$ python -q
>>> import numpy as np
>>> np.set_printoptions(precision=2, suppress=True, linewidth=100)
>>> mat = np.tril(np.array([[2, 0, 1], [0, 1, 2], [0, 3, 0]]), -1) + np.eye(3, dtype=int)
>>> mat
array([[1, 0, 0],
       [0, 1, 0],
       [0, 3, 1]])
>>> ev, V = np.linalg.eig(mat)
>>> mat @ V[:, 0] - ev[0] * V[:, 0]
array([0., 0., 0.])
>>> np.sort(np.linalg.eigvals(mat.T))
array([1., 1., 1.])
>>> np.sort(np.linalg.eigvals(mat @ mat))
array([1., 1., 1.])
>>> ev
array([1., 1., 1.])
>>> vec = np.array([1, 1, 1])
>>> h = np.maximum(mat @ vec, 0)
>>> mat * (h > 1e-9)[:, None]
array([[1, 0, 0],
       [0, 1, 0],
       [0, 3, 1]])
>>> np.maximum(mat @ (3 * vec), 0)
array([ 3,  3, 12])
>>> mat.T @ h
array([ 1, 13,  4])
>>> np.maximum(mat @ vec, 0) - np.maximum(-mat @ vec, 0)
array([1, 1, 4])
>>> O = mat.astype(float).copy()
>>> for j in range(3):
...     O[:, j] -= O[:, :j] @ (O[:, :j].T @ O[:, j])
...     O[:, j] /= np.linalg.norm(O[:, j])
... 
>>> np.round(O.T @ mat, 2) + 0
array([[1.  , 0.  , 0.  ],
       [0.  , 3.16, 0.95],
       [0.  , 0.  , 0.32]])
>>> O
array([[ 1.  ,  0.  ,  0.  ],
       [ 0.  ,  0.32, -0.95],
       [ 0.  ,  0.95,  0.32]])
>>> O, r_ = np.linalg.qr(mat)
>>> r_
array([[ 1.  ,  0.  ,  0.  ],
       [ 0.  , -3.16, -0.95],
       [ 0.  ,  0.  ,  0.32]])
>>> O.shape, r_.shape
((3, 3), (3, 3))
>>> O
array([[ 1.  ,  0.  ,  0.  ],
       [-0.  , -0.32, -0.95],
       [-0.  , -0.95,  0.32]])
>>> np.allclose(r_.T @ r_, mat.T @ mat)
True
>>> abs(r_[0, 0]), np.round(np.linalg.norm(mat[:, 0]), 2)
(np.float64(1.0), np.float64(1.0))
>>> np.trace(O @ O.T)
np.float64(3.0)
>>> np.round(O.T @ O, 2) + 0
array([[1., 0., 0.],
       [0., 1., 0.],
       [0., 0., 1.]])
>>> vec = np.array([1, 0, 1])
>>> np.sign((O @ vec).round(6))
array([ 1., -1.,  1.])
>>> np.linalg.norm(O @ vec) <= np.linalg.norm(O, 2) * np.linalg.norm(vec) + 1e-9
np.True_
>>> O @ (2 * vec)
array([ 2.  , -1.9 ,  0.63])
>>> O @ np.eye(3)[2]
array([ 0.  , -0.95,  0.32])
>>> (O @ vec).argmax()
np.int64(0)
>>> F = np.array([[-3.5, 0.5, 2.0],
...     [-1.2, -0.3, -0.1],
...     [0.2, 0.2, 1.2],
...     [-0.6, 0.3, -0.4],
...     [0.8, -0.6, -1.4],
...     [-1.3, -1.3, 0.4],
...     [0.1, -0.9, -0.5],
...     [-0.5, 0.7, 0.2],
...     [-1.1, 0.7, -0.5],
...     [-0.2, 0.1, -0.6],
...     [-0.3, 1.2, 0.2],
...     [-0.1, 0.4, 0.3],
...     [0.9, -0.1, 0.4],
...     [1.4, 0.7, -0.5],
...     [1.0, -0.5, -0.4]])
>>> vec = np.array([1, 0, 5])
>>> h = np.maximum(F @ vec, 0)
>>> np.maximum(F @ (3 * vec), 0)
array([19.5,  0. , 18.6,  0. ,  0. ,  2.1,  0. ,  1.5,  0. ,  0. ,  2.1,  4.2,  8.7,  0. ,  0. ])
>>> h
array([6.5, 0. , 6.2, 0. , 0. , 0.7, 0. , 0.5, 0. , 0. , 0.7, 1.4, 2.9, 0. , 0. ])
>>> np.tanh(F @ vec)
array([ 1.  , -0.94,  1.  , -0.99, -1.  ,  0.6 , -0.98,  0.46, -1.  , -1.  ,  0.6 ,  0.89,  0.99,
       -0.8 , -0.76])
>>> vec = np.array([1, 1, 0])
>>> rhs = F @ vec
>>> coef, lr = np.zeros(3), 1 / np.linalg.norm(F, 2) ** 2
>>> for i in range(3):
...     coef -= lr * F.T @ (F @ coef - rhs)
...     if i % 1 == 0: print(i, round(np.linalg.norm(F @ coef - rhs), 2))
... 
0 2.29
1 1.69
2 1.25
>>> np.round(np.linalg.cond(F), 2)
np.float64(2.37)
>>> G = F.T @ F
>>> np.linalg.eigvalsh(G)[::-1]
array([26.24,  6.9 ,  4.66])
>>> ang = np.radians(15)
>>> r_ = np.eye(3)
>>> r_[0, 0] = r_[1, 1] = np.cos(ang)
>>> r_[0, 1], r_[1, 0] = -np.sin(ang), np.sin(ang)
>>> r_
array([[ 0.97, -0.26,  0.  ],
       [ 0.26,  0.97,  0.  ],
       [ 0.  ,  0.  ,  1.  ]])
>>> M2 = F @ r_.T
>>> np.linalg.svd(F, compute_uv=False), np.linalg.svd(M2, compute_uv=False)
(array([5.12, 2.63, 2.16]), array([5.12, 2.63, 2.16]))
>>> np.abs(M2 - F).max(axis=0)
array([0.38, 0.92, 0.  ])
>>> np.allclose(np.linalg.norm(F, axis=1), np.linalg.norm(M2, axis=1))
True
>>> np.allclose(F @ F.T, M2 @ M2.T)
True
>>> def softmax(z):
...     e = np.exp(z - z.max(axis=-1, keepdims=True))
...     return e / e.sum(axis=-1, keepdims=True)
... 
>>> softmax(r_[1] + -2)
array([0.26, 0.53, 0.2 ])
>>> S = r_ @ r_.T / np.sqrt(3)
>>> softmax(S)[1] @ r_
array([0.38, 0.39, 0.26])
>>> softmax(S)
array([[0.47, 0.26, 0.26],
       [0.26, 0.47, 0.26],
       [0.26, 0.26, 0.47]])
>>> softmax(S + np.triu(np.full(S.shape, -np.inf), 1))
array([[1.  , 0.  , 0.  ],
       [0.36, 0.64, 0.  ],
       [0.26, 0.26, 0.47]])
>>> K = np.loadtxt("out8.csv", delimiter=",")
>>> K
array([[ 1., -1.,  1., -1.,  1., -1.,  1., -1.],
       [ 1., -1., -1.,  1.,  1., -1., -1.,  1.],
       [ 1., -1.,  1., -1., -1.,  1., -1.,  1.]])
>>> softmax(K[0])
array([0.22, 0.03, 0.22, 0.03, 0.22, 0.03, 0.22, 0.03])
>>> softmax(K).sum(axis=1)
array([1., 1., 1.])
>>> S = K @ K.T / np.sqrt(8)
>>> softmax(S).round(6).argmax(axis=1)
array([0, 1, 2])
>>> softmax(S)
array([[0.89, 0.05, 0.05],
       [0.05, 0.89, 0.05],
       [0.05, 0.05, 0.89]])
>>> ang = np.radians(72)
>>> r_ = np.eye(8)
>>> r_[1, 1] = r_[2, 2] = np.cos(ang)
>>> r_[1, 2], r_[2, 1] = -np.sin(ang), np.sin(ang)
>>> r_
array([[ 1.  ,  0.  ,  0.  ,  0.  ,  0.  ,  0.  ,  0.  ,  0.  ],
       [ 0.  ,  0.31, -0.95,  0.  ,  0.  ,  0.  ,  0.  ,  0.  ],
       [ 0.  ,  0.95,  0.31,  0.  ,  0.  ,  0.  ,  0.  ,  0.  ],
       [ 0.  ,  0.  ,  0.  ,  1.  ,  0.  ,  0.  ,  0.  ,  0.  ],
       [ 0.  ,  0.  ,  0.  ,  0.  ,  1.  ,  0.  ,  0.  ,  0.  ],
       [ 0.  ,  0.  ,  0.  ,  0.  ,  0.  ,  1.  ,  0.  ,  0.  ],
       [ 0.  ,  0.  ,  0.  ,  0.  ,  0.  ,  0.  ,  1.  ,  0.  ],
       [ 0.  ,  0.  ,  0.  ,  0.  ,  0.  ,  0.  ,  0.  ,  1.  ]])
>>> M2 = K @ r_.T
>>> np.abs(M2 - K).max(axis=0)
array([0.  , 1.64, 1.64, 0.  , 0.  , 0.  , 0.  , 0.  ])
>>> M2
array([[ 1.  , -1.26, -0.64, -1.  ,  1.  , -1.  ,  1.  , -1.  ],
       [ 1.  ,  0.64, -1.26,  1.  ,  1.  , -1.  , -1.  ,  1.  ],
       [ 1.  , -1.26, -0.64, -1.  , -1.  ,  1.  , -1.  ,  1.  ]])
>>> np.allclose(K @ K.T, M2 @ M2.T)
True
>>> M2.ravel(order="F")
array([ 1.  ,  1.  ,  1.  , -1.26,  0.64, -1.26, -0.64, -1.26, -0.64, -1.  ,  1.  , -1.  ,  1.  ,
        1.  , -1.  , -1.  , -1.  ,  1.  ,  1.  , -1.  , -1.  , -1.  ,  1.  ,  1.  ])
>>> M2.reshape(-1, 2)
array([[ 1.  , -1.26],
       [-0.64, -1.  ],
       [ 1.  , -1.  ],
       [ 1.  , -1.  ],
       [ 1.  ,  0.64],
       [-1.26,  1.  ],
       [ 1.  , -1.  ],
       [-1.  ,  1.  ],
       [ 1.  , -1.26],
       [-0.64, -1.  ],
       [-1.  ,  1.  ],
       [-1.  ,  1.  ]])
>>> t3 = M2.reshape(3, 2, -1)
>>> t3.transpose(1, 0, 2)
array([[[ 1.  , -1.26, -0.64, -1.  ],
        [ 1.  ,  0.64, -1.26,  1.  ],
        [ 1.  , -1.26, -0.64, -1.  ]],

       [[ 1.  , -1.  ,  1.  , -1.  ],
        [ 1.  , -1.  , -1.  ,  1.  ],
        [-1.  ,  1.  , -1.  ,  1.  ]]])
>>> t3[:, 0]
array([[ 1.  , -1.26, -0.64, -1.  ],
       [ 1.  ,  0.64, -1.26,  1.  ],
       [ 1.  , -1.26, -0.64, -1.  ]])
>>> np.swapaxes(t3, 1, 2)[2]
array([[ 1.  , -1.  ],
       [-1.26,  1.  ],
       [-0.64, -1.  ],
       [-1.  ,  1.  ]])
>>> np.einsum("ihd,ihd->ih", t3, t3)
array([[4., 4.],
       [4., 4.],
       [4., 4.]])
>>> r0 = np.array([-2, 5, 2])
>>> np.correlate(K[2], K[1], "full")
array([ 1., -2.,  1.,  0., -1.,  2., -1.,  0., -1.,  2., -1.,  0.,  1., -2.,  1.])
>>> np.cross(K[2, :3], K[1, :3])
array([2., 2., 0.])
>>> np.convolve(K[2], r0)
array([-2.,  7., -5.,  5., -1., -9.,  5., -5.,  3.,  2.])
>>> M2 = K / np.sqrt((K ** 2).mean(axis=1, keepdims=True))
>>> M2[2]
array([ 1., -1.,  1., -1., -1.,  1., -1.,  1.])
>>> J = np.load("w.npy")
>>> J
array([[-0.68,  3.34, -0.63],
       [ 3.3 ,  0.44,  0.77],
       [-0.75,  0.28, -0.01],
       [ 2.19,  2.62,  1.35],
       [-4.52,  2.22, -1.91],
       [-1.42, -0.52,  0.36],
       [ 0.99,  1.64,  3.17],
       [ 5.45,  2.24,  0.24],
       [ 5.69, -0.91, -1.33],
       [-0.46,  0.12,  1.19],
       [-0.36,  0.8 ,  0.3 ],
       [-1.36,  1.23,  3.77],
       [ 1.07,  0.92,  0.12],
       [ 2.81, -0.14, -0.08],
       [-2.45, -0.26,  2.61],
       [-0.19, -2.93,  2.03],
       [-5.51,  0.  , -1.31]])
>>> G = np.cov(J, rowvar=False)
>>> np.corrcoef(J.T)
array([[ 1.  ,  0.02,  0.04],
       [ 0.02,  1.  , -0.11],
       [ 0.04, -0.11,  1.  ]])
>>> np.median(J, axis=0)
array([-0.36,  0.44,  0.3 ])
>>> round(float(np.corrcoef(J[:, 2], J[:, 1])[0, 1]), 2)
-0.11
>>> np.argwhere(np.triu(np.abs(np.corrcoef(J.T)) > 0.8, 1))
array([], shape=(0, 2), dtype=int64)
>>> np.linalg.eigvalsh(G)[::-1]
array([9.32, 2.68, 2.11])
